>>> import numpy as np
>>> np.set_printoptions(precision=2, suppress=True, linewidth=140)
>>> W0 = np.load("dump.npy")
>>> W0
array([[0, 1, 1],
       [1, 0, 0],
       [1, 0, 0]])
>>> w1 = np.array([[2, -2, 0, -2], [-2, -2, -1, 0], [2, 0, -1, 1]])
>>> coef = np.array([2, 0, 3, 0])
>>> H = np.maximum(W0 @ w1 + coef, 0)
>>> np.linalg.matrix_rank(H)
np.int64(2)
>>> (H > 0).astype(int)
array([[1, 0, 1, 1],
       [1, 0, 1, 0],
       [1, 0, 1, 0]])
>>> W2 = np.array([[-3, 2, -3], [1, 3, 2], [-2, 1, -2], [-1, -3, 3]])
>>> H @ W2
array([[ -9,   2,  -5],
       [-18,  11, -18],
       [-18,  11, -18]])
>>> print((H @ W2).round(6).argmax(axis=1))
[1 1 1]
>>> print(W0.sum(axis=0))
[2 1 1]
>>> W0.mean(axis=0)
array([0.67, 0.33, 0.33])
>>> print(np.round(np.linalg.norm(W0), 2))
2.0
>>> print(W0.shape)
(3, 3)
>>> np.count_nonzero(W0)
np.int64(4)
>>> np.argwhere(np.triu(W0))
array([[0, 1],
       [0, 2]])
>>> print(W0 @ W0)
[[2 0 0]
 [0 1 1]
 [0 1 1]]
>>> Lm = np.diag(W0.sum(axis=1)) - W0
>>> Lm
array([[ 2, -1, -1],
       [-1,  1,  0],
       [-1,  0,  1]])
>>> ev, evecs = np.linalg.eigh(Lm)
>>> vec = np.array([-3, -4, 4])
>>> print(np.round(evecs * np.abs(ev) @ evecs.T, 2) + 0)
[[ 2. -1. -1.]
 [-1.  1.  0.]
 [-1.  0.  1.]]
>>> np.round(vec @ Lm @ vec / (vec @ vec), 2), np.round(ev[0], 2), ev[-1]
(np.float64(1.22), np.float64(-0.0), np.float64(3.0))
>>> Y = np.array([[1, 0, 0], [0, 3, 2], [1, 1, 3]])
>>> np.einsum("ik,kj->ij", W0, Y)
array([[1, 4, 5],
       [1, 0, 0],
       [1, 0, 0]])
>>> Y.T @ W0.T
array([[1, 1, 1],
       [4, 0, 0],
       [5, 0, 0]])
>>> print(np.einsum("ij,ij->i", W0, W0))
[2 1 1]
>>> np.einsum("ij->j", W0)
array([2, 1, 1])
>>> K = np.array([[1.0, 4.0, 0.0], [4.0, 0.0, 4.0], [0.0, 4.0, 2.0]])
>>> K
array([[1., 4., 0.],
       [4., 0., 4.],
       [0., 4., 2.]])
>>> ev, evecs = np.linalg.eigh(K)
>>> np.linalg.eigvalsh(K @ K)
array([ 2.22, 24.73, 42.05])
>>> np.abs(evecs[:, -1]).round(6).argmax()
np.int64(1)
>>> print(np.linalg.eigvalsh(K + -3 * np.eye(3)))
[-7.97 -1.51  3.48]
>>> np.abs(evecs[:, -1])
array([0.48, 0.66, 0.58])
>>> np.round(evecs.T @ evecs, 2) + 0
array([[1., 0., 0.],
       [0., 1., 0.],
       [0., 0., 1.]])
>>> vec = np.array([2, 0, 0])
>>> a = np.maximum(K @ vec, 0)
>>> np.maximum(K @ (3 * vec), 0)
array([ 6., 24.,  0.])
>>> np.flatnonzero(a > 1e-9)
array([0, 1])
>>> np.tanh(K @ vec)
array([0.96, 1.  , 0.  ])
>>> np.maximum(K @ vec, 0) - np.maximum(-K @ vec, 0)
array([2., 8., 0.])
>>> K * (a > 1e-9)[:, None]
array([[1., 4., 0.],
       [4., 0., 4.],
       [0., 0., 0.]])
>>> E = np.loadtxt("a.csv", delimiter=",")
>>> E
array([[-2.,  1.,  1.,  1.],
       [ 1., -2.,  1.,  1.],
       [ 1.,  1., -2.,  1.],
       [ 1.,  1.,  1., -2.]])
>>> np.fft.fft(E[0])
array([ 1.+0.j, -3.+0.j, -3.+0.j, -3.+0.j])
>>> np.sort(np.abs(np.fft.fft(E[0]))), np.sort(np.linalg.svd(E, compute_uv=False))
(array([1., 3., 3., 3.]), array([1., 3., 3., 3.]))
>>> np.all(np.linalg.eigvalsh(E) > 0)
np.False_
>>> ev, evecs = np.linalg.eigh(E)
>>> vec = np.array([-2, 0, 2, 1])
>>> (np.sign(evecs[:, -1].round(6)) == np.sign(evecs[0, -1].round(6))).astype(int)
array([1, 1, 1, 1])
>>> np.abs(E).sum(axis=1).max(), round(np.abs(ev).max(), 2)
(np.float64(5.0), np.float64(3.0))
>>> arr = np.loadtxt("mat.csv", delimiter=",")
>>> print(arr)
[[-1.13  0.21  0.86 -1.14]
 [ 0.21 -0.28  0.99 -1.29]
 [ 0.86  0.99  0.94  0.06]
 [-1.14 -1.29  0.06 -1.52]]
>>> np.unique(arr.round(6), axis=0).shape
(4, 4)
>>> ev, evecs = np.linalg.eigh(arr)
>>> print(ev.round(2) + 0)
[-3. -1.  0.  2.]
>>> np.round(evecs.T @ arr @ evecs, 2) + 0
array([[-3.,  0.,  0.,  0.],
       [ 0., -1.,  0.,  0.],
       [ 0.,  0.,  0.,  0.],
       [ 0.,  0.,  0.,  2.]])
>>> np.abs(evecs[:, -1]).round(6).argmax()
np.int64(2)
>>> round(ev.sum(), 2), round(float(np.trace(arr)), 2)
(np.float64(-2.0), -2.0)
>>> np.linalg.eigvalsh(arr + 2 * np.eye(4))
array([-1.,  1.,  2.,  4.])
>>> np.abs(evecs[:, -1])
array([0.34, 0.51, 0.74, 0.28])
>>> np.round(np.linalg.svd(arr, compute_uv=False), 2) + 0
array([3., 2., 1., 0.])
>>> G = arr.T @ arr
>>> print((arr @ arr.T).shape)
(4, 4)
>>> np.round(np.trace(G), 2), np.round((arr ** 2).sum(), 2)
(np.float64(14.0), np.float64(14.0))
>>> np.linalg.matrix_rank(G)
np.int64(3)
>>> G
array([[ 3.37,  2.01, -0.03,  2.8 ],
       [ 2.01,  2.76,  0.75,  2.14],
       [-0.03,  0.75,  2.61, -2.29],
       [ 2.8 ,  2.14, -2.29,  5.26]])
>>> print(np.round(np.linalg.eigvalsh(G)[::-1], 2) + 0)
[9. 4. 1. 0.]
>>> rank = np.linalg.matrix_rank(G)
>>> rank
np.int64(3)
>>> N = np.linalg.svd(G)[2][rank:].T
>>> np.round(G @ N, 2) + 0
array([[0.],
       [0.],
       [0.],
       [0.]])
>>> [int(np.linalg.matrix_rank(G[:, :j + 1])) for j in range(4)]
[1, 2, 3, 3]
>>> print([int(np.linalg.matrix_rank(np.delete(G, i, axis=0))) for i in range(4)])
[3, 3, 3, 3]
>>> Y = arr / np.linalg.norm(arr, axis=1, keepdims=True)
>>> G = Y @ Y.T
>>> np.argwhere(np.triu(np.abs(G) > 0.95, 1))
array([], shape=(0, 2), dtype=int64)
>>> round(np.degrees(np.arccos(np.clip(G[1, 0], -1, 1))), 2)
np.float64(48.64)
>>> print(G[1])
[0.66 1.   0.28 0.56]
>>> m1 = np.array([[1, -1, 1, -1], [1, 0, 0, 0], [1, 1, 1, 1]])
>>> # column 3 repeats column 1
>>> def softmax(z):
...     e = np.exp(z - z.max(axis=-1, keepdims=True))
...     return e / e.sum(axis=-1, keepdims=True)
... 
>>> softmax(m1[2])
array([0.25, 0.25, 0.25, 0.25])
>>> scores = m1 @ m1.T / np.sqrt(4)
>>> softmax(scores)[2] @ m1
array([1.  , 0.64, 0.84, 0.64])
>>> softmax(scores).round(6).argmax(axis=1)
array([0, 0, 2])
>>> print(softmax(scores + np.triu(np.full(scores.shape, -np.inf), 1)))
[[1.   0.   0.  ]
 [0.5  0.5  0.  ]
 [0.1  0.16 0.74]]
>>> Y = m1 / np.linalg.norm(m1, axis=1, keepdims=True)
>>> G = Y @ Y.T
>>> (G - 2 * np.eye(3)).round(6).argmax(axis=1)
array([1, 0, 1])
>>> G[2]
array([0. , 0.5, 1. ])
>>> G
array([[1. , 0.5, 0. ],
       [0.5, 1. , 0.5],
       [0. , 0.5, 1. ]])
>>> u = np.array([-3, 3, -3])
>>> np.array([np.convolve(row, u, "same") for row in m1])
array([[ 6, -9,  9, -6],
       [ 3, -3,  0,  0],
       [ 0, -3, -3,  0]])
>>> np.polyval(u, m1[2])
array([-3, -3, -3, -3])
>>> J = np.load("data.npy")
>>> print(J)
[[0 0 0 1]
 [1 0 0 0]
 [0 1 0 0]
 [0 0 1 0]]
>>> round(np.linalg.eigvalsh(arr).min(), 2)
np.float64(-3.0)
>>> A = np.load("case6.npy")
>>> A
array([[-0.51,  0.24,  0.21, -0.68],
       [ 0.17, -0.4 ,  0.71,  0.26],
       [ 0.55, -0.31, -0.49, -0.38],
       [-0.04, -0.65,  0.2 , -0.47],
       [-0.64, -0.52, -0.42,  0.31]])
>>> np.linalg.pinv(A)
array([[-0.51,  0.17,  0.55, -0.04, -0.64],
       [ 0.24, -0.4 , -0.31, -0.65, -0.52],
       [ 0.21,  0.71, -0.49,  0.2 , -0.42],
       [-0.68,  0.26, -0.38, -0.47,  0.31]])
>>> np.linalg.norm(A, axis=0)
array([1., 1., 1., 1.])
>>> np.round(A.T @ A, 2) + 0
array([[1., 0., 0., 0.],
       [0., 1., 0., 0.],
       [0., 0., 1., 0.],
       [0., 0., 0., 1.]])
>>> np.round(A[:, 2] @ A[:, 3], 2)
np.float64(0.0)
>>> X = np.load("run1.npy")
>>> X
array([[ -6.65,  -1.51,  11.09,  15.18],
       [  7.17,  15.85,  -3.75,  -9.12],
       [  5.41,  18.93,   1.2 ,  -3.3 ],
       [ -7.68, -11.34,   7.27,  12.64],
       [ -3.84, -19.17,  -4.16,  -0.57],
       [  2.12,  18.24,   6.71,   4.22],
       [ -3.28,   9.65,  11.49,  12.81],
       [ -6.99, -16.5 ,   3.05,   8.34],
       [  4.07,  19.21,   3.78,   0.06],
       [ -3.37,   9.43,  11.52,  12.92],
       [  0.08,  15.95,   9.07,   7.96],
       [  7.64,   9.31,  -8.38, -13.59],
       [ -2.86, -18.76,  -5.7 ,  -2.73],
       [ -6.66, -17.35,   1.97,   7.12],
       [  7.65,  12.3 ,  -6.66, -12.07]])
>>> np.linalg.cond(X) > 100
np.True_
>>> round(np.linalg.norm(X, 2) / np.linalg.norm(X), 2)
np.float64(0.79)
>>> np.argsort(-np.linalg.norm(X, axis=0).round(6), kind="stable")[:3]
array([1, 3, 2])
>>> [round(float(x), 2) for x in np.linalg.svd(X, compute_uv=False)[:3]]
[61.56, 47.01, 0.0]
>>> np.linalg.matrix_rank(X, rtol=0.1)
np.int64(2)
>>> Xs = X - X.mean(axis=0)
>>> Uu, sigma, Vh = np.linalg.svd(Xs, full_matrices=False)
>>> np.linalg.matrix_rank(Xs)
np.int64(2)
>>> print(np.round(sigma ** 2 / (sigma ** 2).sum(), 2) + 0)
[0.66 0.34 0.   0.  ]
>>> print(sigma.round(2) + 0)
[61.13 43.87  0.    0.  ]
>>> round(float((sigma ** 2).sum() ** 2 / (sigma ** 4).sum()), 2)
1.81
>>> np.abs(Vh[0]).argmax()
np.int64(1)
>>> np.searchsorted(np.cumsum(sigma ** 2) / (sigma ** 2).sum(), 0.9) + 1
np.int64(2)
